% ipython --no-banner

In [1]: import numpy as np

In [2]: np.set_printoptions(precision=3, suppress=True, linewidth=200, sign=" ")

In [3]: F = np.loadtxt("mat.csv", delimiter=",")

In [4]: print(F)
[[  0.6   1.5  -1.8   0.6   1.4   0.4  -1.4  -0.8]
 [  0.7  -1.1   0.4   0.1   0.2   0.7  -1.   -0.2]
 [  1.5  -0.6  -0.6   0.4  -0.6  -0.5  -0.7  -0.9]
 [ -0.4   0.4   2.4   0.8   0.   -0.7   2.4   1.5]
 [  0.   -0.3   0.1   2.5   1.5   1.1  -0.1   1.5]
 [  0.6   0.   -1.4  -0.2  -0.6  -0.4  -0.5   1.1]
 [ -1.    0.1   0.3   0.9   0.   -0.9   0.    1.2]
 [ -0.4   0.    0.6   0.8   0.9  -1.1  -2.6  -0.7]
 [ 10.  -12.   -5.    5.    4.   13.    9.   -7. ]
 [  0.    0.1  -0.6  -0.3   0.6   0.1   1.4  -0.6]
 [  1.5   0.1  -0.2  -1.6   1.5  -0.1   1.1   0.8]
 [ -0.4  -0.2  -0.2  -0.3  -0.9  -2.1   0.8   0.3]
 [ -1.4  -0.2  -0.1   0.    1.6   0.3  -0.3  -3. ]
 [  1.   -0.2   1.3   1.2   0.9  -0.4  -0.3  -0.3]
 [  0.5   1.2   0.2  -1.6  -1.5  -0.5   0.5  -0.3]
 [ -1.2  -0.2   0.1   1.2   0.   -0.3  -0.6  -1.9]
 [  2.1  -0.8  -0.3   2.3   0.   -0.3  -1.9   0.7]
 [ -2.2   0.1   0.1  -0.6   0.5  -2.4   0.2  -1.6]]

In [5]: O, vecs = np.linalg.qr(F[:, :7])[0], np.linalg.qr(F[:, 7:])[0]

In [6]: sigma = np.linalg.svd(O.T @ vecs, compute_uv=False)

In [7]: print(np.degrees(np.arccos(sigma.clip(0, 1))))
[ 29.763]

In [8]: print(sigma)
[ 0.868]

In [9]: G = np.cov(F, rowvar=False)

In [10]: print(np.linalg.eigvalsh(G)[::-1])
[ 34.836   2.117   2.067   1.353   0.774   0.48    0.302   0.204]

In [11]: print(np.argsort(-F.std(axis=0).round(6), kind="stable"))
[ 5  1  0  6  7  3  2  4]

In [12]: print(np.argwhere(np.triu(np.abs(np.corrcoef(F.T)) > 0.8, 1)))
[[ 0  1]
 [ 0  5]
 [ 1  5]
 [ 1  6]
 [ 5  6]]

In [13]: print(G.shape)
(8, 8)

In [14]: print(np.polyfit(F[:, 4], F[:, 0], 1))
[ 1.255 -0.024]

In [15]: O, Rm = np.linalg.qr(F)

In [16]: print(round(float(abs(Rm[0, 0])), 3), round(float(np.linalg.norm(F[:, 0])), 3))
11.004 11.004

In [17]: print(np.abs(np.diag(Rm)))
[ 11.004   5.28    3.839   4.435   3.708   3.872   4.741   4.301]

In [18]: print(O.shape, Rm.shape)
(18, 8) (8, 8)

In [19]: Ac = (F - F.mean(axis=0)) / F.std(axis=0)

In [20]: print(np.argwhere(np.abs(Ac) > 2))
[[ 8  0]
 [ 8  1]
 [ 8  2]
 [ 8  3]
 [ 8  4]
 [ 8  5]
 [ 8  6]
 [ 8  7]]

In [21]: b = np.linalg.lstsq(np.delete(Ac, 5, axis=1), Ac[:, 5])[0]

In [22]: print(np.abs(b).argmax())
0

In [23]: idx = F[:, 0] > np.median(F[:, 0])

In [24]: r0 = F[idx].mean(axis=0) - F[~idx].mean(axis=0)

In [25]: print(r0)
[ 2.833 -1.3   -1.122  0.133  0.122  1.989  0.4   -0.4  ]

In [26]: print(((F - F.mean(axis=0)) @ r0 > 0).astype(int))
[ 0  0  1  0  0  0  0  0  1  0  1  0  0  0  0  0  1  0]

In [27]: print(round((((F - F.mean(axis=0)) @ r0 > 0) == idx).mean(), 3))
0.722

In [28]: print(idx.astype(int))
[ 1  1  1  0  0  1  0  0  1  0  1  0  0  1  1  0  1  0]

In [29]: M = np.array([[4, -2, 4, -2], [0, 4, 0, 4], [4, -2, 4, -2], [0, 4, 0, 4]])

In [30]: # column 2 repeats column 0

In [31]: rng = np.random.default_rng(673)

In [32]: idx = rng.permutation(4)

In [33]: print(idx)
[ 3  1  2  0]

In [34]: Y = M[idx][:, idx]

In [35]: print(np.round(np.linalg.det(Y), 3), np.round(np.linalg.det(M[idx]), 3))
0.0 0.0

In [36]: print(Y)
[[ 4  4  0  0]
 [ 4  4  0  0]
 [-2 -2  4  4]
 [-2 -2  4  4]]

In [37]: print(np.diag(Y))
[ 4  4  4  4]

In [38]: print(np.trace(Y))
16

In [39]: print(np.allclose(Y, M))
False

In [40]: print((Y - Y.T) / 2)
[[ 0.  0.  1.  1.]
 [ 0.  0.  1.  1.]
 [-1. -1.  0.  0.]
 [-1. -1.  0.  0.]]

In [41]: print((Y + Y.T) / 2)
[[ 4.  4. -1. -1.]
 [ 4.  4. -1. -1.]
 [-1. -1.  4.  4.]
 [-1. -1.  4.  4.]]

In [42]: print(np.allclose(Y, Y.T))
False

In [43]: print(round(float(np.abs(np.linalg.eigvals(Y)).max()), 3))
8.0

In [44]: np.linalg.determinant(Y)
AttributeError: module 'numpy.linalg' has no attribute 'determinant'


In [45]: Y = M / np.sqrt((M ** 2).mean(axis=1, keepdims=True))

In [46]: print(np.linalg.matrix_rank(M - M.mean(axis=1, keepdims=True)))
1

In [47]: print(Y[3])
[ 0.     1.414  0.     1.414]

In [48]: idx = rng.integers(0, 2, 4)

In [49]: K = np.triu((idx[:, None] == idx) & (rng.random((4, 4)) < 0.8), 1).astype(int)

In [50]: K += K.T

In [51]: print(K)
[[ 0  1  1  0]
 [ 1  0  1  0]
 [ 1  1  0  0]
 [ 0  0  0  0]]

In [52]: evals, vecs = np.linalg.eigh(K)

In [53]: print(np.round(vecs.T @ K @ vecs, 3) + 0)
[[-1.  0.  0.  0.]
 [ 0. -1.  0.  0.]
 [ 0.  0.  0.  0.]
 [ 0.  0.  0.  2.]]

In [54]: Y = np.array([[2, -5], [1, -1], [4, -2], [-4, 3]])

In [55]: print(np.einsum("ij,ij->i", K, K))
[ 2  2  2  0]

In [56]: print(np.linalg.matrix_rank(np.vstack([K, Y.T])))
4

In [57]: print(np.linalg.matrix_rank(K @ Y))
2

In [58]: print(np.einsum("ik,kj->ji", K, Y))
[[ 5  6  3  0]
 [-3 -7 -6  0]]

In [59]: print(np.einsum("ik,kj->ij", K, Y))
[[ 5 -3]
 [ 6 -7]
 [ 3 -6]
 [ 0  0]]

In [60]: print(K @ Y)
[[ 5 -3]
 [ 6 -7]
 [ 3 -6]
 [ 0  0]]

In [61]: print(K @ K)
[[ 2  1  1  0]
 [ 1  2  1  0]
 [ 1  1  2  0]
 [ 0  0  0  0]]

In [62]: print(K.sum(axis=0))
[ 2  2  2  0]

In [63]: print(np.trace(K @ K @ K) // 6)
1

In [64]: low = np.diag(K.sum(axis=1)) - K

In [65]: print(np.round(np.linalg.eigvalsh(low), 3) + 0)
[ 0.  0.  3.  3.]

In [66]: print(round(np.linalg.det(low[1:, 1:])))
0

In [67]: print(low @ np.ones(4))
[ 0.  0.  0.  0.]

In [68]: left, sigma, vt = np.linalg.svd(K)

In [69]: vecs = vt[:(sigma > 1e-8).sum()]

In [70]: x0 = K[3] + 2 * K[2] + rng.integers(2) * np.eye(4)[2]

In [71]: print(x0)
[ 2.  2.  0.  0.]

In [72]: print(np.diag(vecs.T @ vecs))
[ 1.  1.  1.  0.]

In [73]: print(round(float(np.linalg.norm(x0 - vecs.T @ vecs @ x0)), 3))
0.0

In [74]: print(np.allclose(vecs.T @ vecs @ x0, x0))
True

In [75]: J = 0.7 ** np.abs(np.subtract.outer(np.arange(4), np.arange(4)))

In [76]: print(J)
[[ 1.     0.7    0.49   0.343]
 [ 0.7    1.     0.7    0.49 ]
 [ 0.49   0.7    1.     0.7  ]
 [ 0.343  0.49   0.7    1.   ]]

In [77]: # equal to its transpose

In [78]: evals, vecs = np.linalg.eigh(J)

In [79]: print(np.linalg.eigvalsh(J @ J))
[ 0.041  0.101  0.569  7.425]

In [80]: print(vecs @ np.diag(evals) @ vecs.T)
[[ 1.     0.7    0.49   0.343]
 [ 0.7    1.     0.7    0.49 ]
 [ 0.49   0.7    1.     0.7  ]
 [ 0.343  0.49   0.7    1.   ]]

In [81]: print(np.linalg.svd(J, compute_uv=False))
[ 2.725  0.754  0.318  0.203]

In [82]: print(evals.sum(), np.trace(J))
4.0 4.0

In [83]: print(np.abs(vecs[:, -1]))
[ 0.461  0.536  0.536  0.461]

In [84]: print((evals > 1e-8).sum(), (evals < -1e-8).sum())
4 0

In [85]: print(np.linalg.eigvalsh(J + -2 * np.eye(4)))
[-1.797 -1.682 -1.246  0.725]

In [86]: print(np.round(vecs.T @ J @ vecs, 3) + 0)
[[ 0.203  0.     0.     0.   ]
 [ 0.     0.318  0.     0.   ]
 [ 0.     0.     0.754  0.   ]
 [ 0.     0.     0.     2.725]]

In [87]: print(evals)
[ 0.203  0.318  0.754  2.725]
